% python3 -q
>>> import numpy as np
>>> import numpy.linalg as la
>>> np.set_printoptions(suppress=True, linewidth=200)
>>> def tidy(a):
...     return np.round(a, 1) + 0
... 
>>> arr = np.array([[2.6, 0.1, -1.3],
...     [0.7, 0.4, -0.4],
...     [-0.1, -1.4, -0.5],
...     [-1.9, 0.6, -0.1],
...     [1.6, 0.5, 0.7],
...     [-0.4, 0.1, 2.2],
...     [0.1, 0.5, -0.5],
...     [-0.7, -1.5, 0.5],
...     [-0.9, 0.4, -2.0],
...     [-0.9, 0.4, 0.2],
...     [0.8, -1.0, -0.5],
...     [0.6, 1.0, -0.1],
...     [-0.4, 0.0, 1.8]])
>>> rng = np.random.default_rng(222)
>>> arr[:, 0] = 2 * arr[:, 1] + 0.1 * rng.normal(size=13)
>>> tidy(arr)
array([[ 0.2,  0.1, -1.3],
       [ 0.9,  0.4, -0.4],
       [-2.7, -1.4, -0.5],
       [ 1. ,  0.6, -0.1],
       [ 1. ,  0.5,  0.7],
       [ 0.2,  0.1,  2.2],
       [ 0.9,  0.5, -0.5],
       [-2.9, -1.5,  0.5],
       [ 0.7,  0.4, -2. ],
       [ 0.7,  0.4,  0.2],
       [-2. , -1. , -0.5],
       [ 1.9,  1. , -0.1],
       [ 0.1,  0. ,  1.8]])
>>> cen = (arr - arr.mean(axis=0)) / arr.std(axis=0)
>>> np.argwhere(np.abs(cen) > 2)
array([[5, 2]])
>>> b = la.lstsq(np.delete(cen, 0, axis=1), cen[:, 0])[0]
>>> tidy(1 - np.var(cen[:, 0] - np.delete(cen, 0, axis=1) @ b))
np.float64(1.0)
>>> np.abs(b).argmax()
np.int64(0)
>>> print(tidy(b))
[1. 0.]
>>> Uu, sigma, Vt = la.svd(arr)
>>> tidy(sigma)
array([6. , 3.9, 0.1])
>>> other = Uu[:, :2] @ np.diag(sigma[:2]) @ Vt[:2]
>>> tidy(la.norm(arr - other, 2)), tidy(sigma[2])
(np.float64(0.1), np.float64(0.1))
>>> tidy(other)
array([[ 0.2,  0.1, -1.3],
       [ 0.9,  0.5, -0.4],
       [-2.7, -1.4, -0.5],
       [ 1.1,  0.6, -0.1],
       [ 1. ,  0.5,  0.7],
       [ 0.2,  0.1,  2.2],
       [ 0.9,  0.5, -0.5],
       [-2.9, -1.5,  0.5],
       [ 0.7,  0.4, -2. ],
       [ 0.7,  0.4,  0.2],
       [-2. , -1. , -0.5],
       [ 1.9,  1. , -0.1],
       [ 0.1,  0. ,  1.8]])
>>> z = other[:, 1] > np.median(other[:, 1])
>>> r0 = other[z].mean(axis=0) - other[~z].mean(axis=0)
>>> ((other - other.mean(axis=0)) @ r0 > 0).astype(int)
array([1, 1, 0, 1, 1, 0, 1, 0, 1, 1, 0, 1, 0])
>>> tidy((((other - other.mean(axis=0)) @ r0 > 0) == z).mean())
np.float64(0.8)
>>> E = np.load("a.npy")
>>> print(E)
[[-5  2  2]
 [-4  0 -5]
 [ 4 -4 -5]]
>>> q, R = la.qr(E)
>>> np.allclose(R.T @ R, E.T @ E)
True
>>> print(tidy(q @ R))
[[-5.  2.  2.]
 [-4.  0. -5.]
 [ 4. -4. -5.]]
>>> A = np.load("x.npy")
>>> print(A)
[[10.3 -2.2  4.3]
 [12.   0.5 -8.5]
 [ 5.2  0.6 -2.9]
 [-4.3 19.6  1.1]
 [-6.6 -3.6 11.9]
 [ 5.3 -9.9 -9.7]
 [ 2.1 19.2 -3.7]
 [-0.7 -6.9  6.1]
 [-5.9 -0.5  0.5]
 [ 3.9 -7.7 -2.5]
 [-1.2 26.6 12. ]
 [-1.5  1.2 -9.5]
 [ 3.1 -2.1 -6.3]
 [-1.8  7.8  0.3]
 [ 7.5 -7.8  4.1]
 [ 7.5  1.3  0.1]]
>>> cen = A - A.mean(axis=0)
>>> Uu, sigma, Vt = la.svd(cen, full_matrices=False)
>>> np.abs(Vt[0]).argmax()
np.int64(1)
>>> print(tidy(sigma))
[43.3 26.2 18.2]
>>> (np.sign(Uu[:, 0]) == np.sign(Uu[0, 0])).astype(int)
array([1, 1, 1, 0, 1, 1, 0, 1, 1, 1, 0, 1, 1, 0, 1, 1])
>>> np.searchsorted(np.cumsum(sigma ** 2) / (sigma ** 2).sum(), 0.9) + 1
np.int64(3)
>>> print(tidy((sigma ** 2).sum() ** 2 / (sigma ** 4).sum()))
2.0
>>> tidy(cen.mean(axis=0))
array([0., 0., 0.])
